$ python -q
>>> import numpy as np
>>> from numpy import linalg as LA
>>> np.set_printoptions(precision=3, suppress=True, linewidth=100, sign=" ")
>>> rng = np.random.default_rng(195218)
>>> data = np.array([[1, 2, 1, 0], [1, 1, 1, 1], [2, 0, 2, 1], [2, 1, 1, 2]]) * (rng.random((4, 4)) < 0.3)
>>> data
array([[ 0,  2,  0,  0],
       [ 1,  0,  1,  0],
       [ 0,  0,  0,  0],
       [ 0,  1,  0,  2]])
>>> # column 2 repeats column 0
>>> left, sigma, Vt = LA.svd(data, full_matrices=False)
>>> np.round(Vt @ Vt.T, 3) + 0
array([[ 1.,  0.,  0.,  0.],
       [ 0.,  1.,  0.,  0.],
       [ 0.,  0.,  1.,  0.],
       [ 0.,  0.,  0.,  1.]])
>>> round(float(np.sqrt((sigma ** 2).sum())), 3), np.round(LA.norm(data), 3)
(3.317, np.float64(3.317))
>>> np.round(left.T @ data @ Vt.T, 3) + 0
array([[ 2.562,  0.   ,  0.   ,  0.   ],
       [ 0.   ,  1.562,  0.   ,  0.   ],
       [ 0.   ,  0.   ,  1.414,  0.   ],
       [ 0.   ,  0.   ,  0.   ,  0.   ]])
>>> vec = np.array([-2, 1, -2, -2])
>>> data @ np.eye(4)[1]
array([ 2.,  0.,  0.,  1.])
>>> data @ (2 * vec)
array([ 4, -8,  0, -6])
>>> (data * vec).sum(axis=1)
array([ 2, -4,  0, -3])
>>> data @ vec
array([ 2, -4,  0, -3])
>>> np.einsum("ij,j->i", data, vec)
array([ 2, -4,  0, -3])
>>> F = np.load("layer12.npy")
>>> F
array([[-1,  0, -1,  0],
       [ 2,  1,  2,  1],
       [-1,  0, -1,  0],
       [ 2,  1,  2,  1]])
>>> Y = np.array([[-3, 3, 1], [1, 1, -3]])
>>> cent = np.kron(Y, F)
>>> cent.shape
(8, 12)
>>> round(LA.norm(cent, 2), 3), round(LA.norm(Y, 2) * LA.norm(F, 2), 3)
(np.float64(21.593), np.float64(21.593))
>>> r0 = np.array([1, 4, -2])
>>> np.polyval(r0, F[2])
array([-5, -2, -5, -2])
>>> np.cross(F[2, :3], F[1, :3])
array([ 1,  0, -1])
>>> np.array([np.convolve(row, r0, "same") for row in F])
array([[-4,  1, -4,  2],
       [ 9,  2,  7,  0],
       [-4,  1, -4,  2],
       [ 9,  2,  7,  0]])
>>> np.correlate(F[2], F[1], "full")
array([-1, -2, -2, -4, -1, -2,  0])
>>> rank = LA.matrix_rank(F)
>>> rank
np.int64(2)
>>> null = LA.svd(F)[2][rank:].T
>>> [int(LA.matrix_rank(F[:, :j + 1])) for j in range(4)]
[1, 2, 2, 2]
>>> [int(LA.matrix_rank(F[:i])) for i in range(1, len(F) + 1)]
[1, 2, 2, 2]
>>> null.shape
(4, 2)
>>> [int(LA.matrix_rank(np.delete(F, i, axis=0))) for i in range(4)]
[2, 2, 2, 2]
>>> K = np.load("a.npy")
>>> K
array([[ -1.897,  -5.198,   1.766],
       [ -1.569,  -5.445,   0.353],
       [  2.297,   8.024,   1.132],
       [  0.877,   3.392,   1.177],
       [ -1.259,   0.838,  -0.736],
       [  0.176,  -2.265,   0.015],
       [ -0.111,  -3.585,   0.329],
       [  1.497,  -8.125,   1.235],
       [ -0.048,   8.829,  -2.935],
       [ -1.013,   3.96 ,   0.249],
       [ -0.449,   3.987,   1.087],
       [  0.306,   3.239,  -3.922],
       [ -0.07 ,   5.562,   4.453],
       [ -0.259,   0.171,   0.221],
       [  2.372,  -7.923,  -0.296],
       [ -0.064,   2.396,   1.438],
       [ -0.248,  -2.157,  -2.66 ],
       [ -1.116,  -6.868,   2.086],
       [ -2.36 , -12.576,   1.825],
       [ -2.793,  -0.361,   4.417],
       [ -0.334,   1.565,   1.177]])
>>> cen = (K - K.mean(axis=0)) / K.std(axis=0)
>>> cen.std(axis=0)
array([ 1.,  1.,  1.])
>>> np.argwhere(np.abs(cen) > 2)
array([[ 11,   2],
       [ 14,   0],
       [ 18,   1]])
>>> coef = LA.lstsq(np.delete(cen, 1, axis=1), cen[:, 1])[0]
>>> np.abs(coef).argmax()
np.int64(0)
>>> round(1 - np.var(cen[:, 1] - np.delete(cen, 1, axis=1) @ coef), 3)
np.float64(0.067)
>>> coef
array([ 0.214, -0.097])
>>> cen = K - K.mean(axis=0)
>>> left, sigma, Vt = LA.svd(cen, full_matrices=False)
>>> Vt[0] * np.sign(Vt[0, np.abs(Vt[0]).argmax()])
array([ 0.062,  0.996, -0.066])
>>> np.round(cen.mean(axis=0), 3) + 0
array([ 0.,  0.,  0.])
>>> (np.sign(left[:, 0]) == np.sign(left[0, 0])).astype(int)
array([ 1,  1,  0,  0,  0,  1,  1,  1,  0,  0,  0,  0,  0,  0,  1,  0,  1,  1,  1,  1,  0])
>>> np.round((sigma ** 2).sum() ** 2 / (sigma ** 4).sum(), 3)
np.float64(1.361)
>>> sigma
array([ 25.427,   9.204,   5.506])
>>> labels = K[:, 0] > np.median(K[:, 0])
>>> r0 = K[labels].mean(axis=0) - K[~labels].mean(axis=0)
>>> labels.astype(int)
array([ 0,  0,  1,  1,  0,  1,  1,  1,  1,  0,  0,  1,  1,  0,  1,  1,  0,  0,  0,  0,  0])
>>> r0
array([ 1.932,  2.962, -0.627])
>>> np.argsort(-np.abs(r0).round(6), kind="stable")
array([ 1,  0,  2])
